$ ipython --no-banner

In [1]: import numpy as np

In [2]: np.set_printoptions(suppress=True, linewidth=200)

In [3]: F = np.loadtxt("layer14.csv", delimiter=",")

In [4]: F.round(1)
Out[4]: 
array([[ 1. ,  0. ,  0. ,  0. ,  0. ,  0. ],
       [ 0. ,  0.9,  0. ,  0. ,  0.5,  0. ],
       [ 0. ,  0. ,  1. ,  0. ,  0. ,  0. ],
       [ 0. ,  0. ,  0. ,  1. ,  0. ,  0. ],
       [ 0. , -0.5,  0. ,  0. ,  0.9,  0. ],
       [ 0. ,  0. ,  0. ,  0. ,  0. ,  1. ]])

In [5]: # columns are unit length and at right angles

In [6]: Q, vecs = np.linalg.qr(F[:, :3])[0], np.linalg.qr(F[:, 3:])[0]

In [7]: sig = np.linalg.svd(Q.T @ vecs, compute_uv=False)

In [8]: sig.round(1) + 0
Out[8]: array([0., 0., 0.])

In [9]: np.degrees(np.arccos(sig.clip(0, 1)))
Out[9]: array([90., 90., 90.])

In [10]: rng = np.random.default_rng(349)

In [11]: other = F + rng.integers(-2, 3, (6, 1)) @ rng.integers(-2, 3, (1, 6))

In [12]: other.round(1)
Out[12]: 
array([[ 3. , -1. ,  1. ,  1. ,  2. ,  0. ],
       [-2. ,  1.9, -1. , -1. , -1.5,  0. ],
       [-2. ,  1. ,  0. , -1. , -2. ,  0. ],
       [ 0. ,  0. ,  0. ,  1. ,  0. ,  0. ],
       [ 0. , -0.5,  0. ,  0. ,  0.9,  0. ],
       [ 2. , -1. ,  1. ,  1. ,  2. ,  1. ]])

In [13]: other - F
Out[13]: 
array([[ 2., -1.,  1.,  1.,  2.,  0.],
       [-2.,  1., -1., -1., -2.,  0.],
       [-2.,  1., -1., -1., -2.,  0.],
       [ 0.,  0.,  0.,  0.,  0.,  0.],
       [ 0.,  0.,  0.,  0.,  0.,  0.],
       [ 2., -1.,  1.,  1.,  2.,  0.]])

In [14]: U, sig = np.linalg.svd(F)
ValueError: too many values to unpack (expected 2)


In [15]: U, sig, Vh = np.linalg.svd(F, full_matrices=False)

In [16]: Vh @ Vh.T
Out[16]: 
array([[1., 0., 0., 0., 0., 0.],
       [0., 1., 0., 0., 0., 0.],
       [0., 0., 1., 0., 0., 0.],
       [0., 0., 0., 1., 0., 0.],
       [0., 0., 0., 0., 1., 0.],
       [0., 0., 0., 0., 0., 1.]])

In [17]: np.allclose(U * sig @ Vh, F)
Out[17]: True

In [18]: np.round(F @ F.T, 1) + 0
Out[18]: 
array([[1., 0., 0., 0., 0., 0.],
       [0., 1., 0., 0., 0., 0.],
       [0., 0., 1., 0., 0., 0.],
       [0., 0., 0., 1., 0., 0.],
       [0., 0., 0., 0., 1., 0.],
       [0., 0., 0., 0., 0., 1.]])

In [19]: np.round(np.linalg.pinv(F), 1)
Out[19]: 
array([[ 1. ,  0. ,  0. ,  0. ,  0. ,  0. ],
       [ 0. ,  0.9,  0. ,  0. , -0.5,  0. ],
       [ 0. ,  0. ,  1. ,  0. ,  0. ,  0. ],
       [ 0. ,  0. ,  0. ,  1. ,  0. ,  0. ],
       [ 0. ,  0.5,  0. ,  0. ,  0.9,  0. ],
       [ 0. ,  0. ,  0. ,  0. ,  0. ,  1. ]])

In [20]: np.round(np.linalg.svd(F, compute_uv=False), 1)
Out[20]: array([1., 1., 1., 1., 1., 1.])

In [21]: np.linalg.norm(F, axis=1).argmax()
Out[21]: np.int64(0)

In [22]: np.round(np.linalg.norm(F) ** 2 / np.linalg.norm(F, 2) ** 2, 1)
Out[22]: np.float64(6.0)

In [23]: np.round(np.linalg.norm(F[5], 1), 1), np.round(np.linalg.norm(F[5], np.inf), 1)
Out[23]: (np.float64(1.0), np.float64(1.0))

In [24]: round(np.linalg.norm(F, "nuc"), 1)
Out[24]: np.float64(6.0)

In [25]: np.round(np.linalg.norm(F, axis=0), 1)
Out[25]: array([1., 1., 1., 1., 1., 1.])

In [26]: round(np.linalg.norm(F[5] - F[0]), 1)
Out[26]: np.float64(1.4)

In [27]: round(np.linalg.norm(F, 1), 1), round(np.linalg.norm(F, np.inf), 1)
Out[27]: (np.float64(1.4), np.float64(1.4))
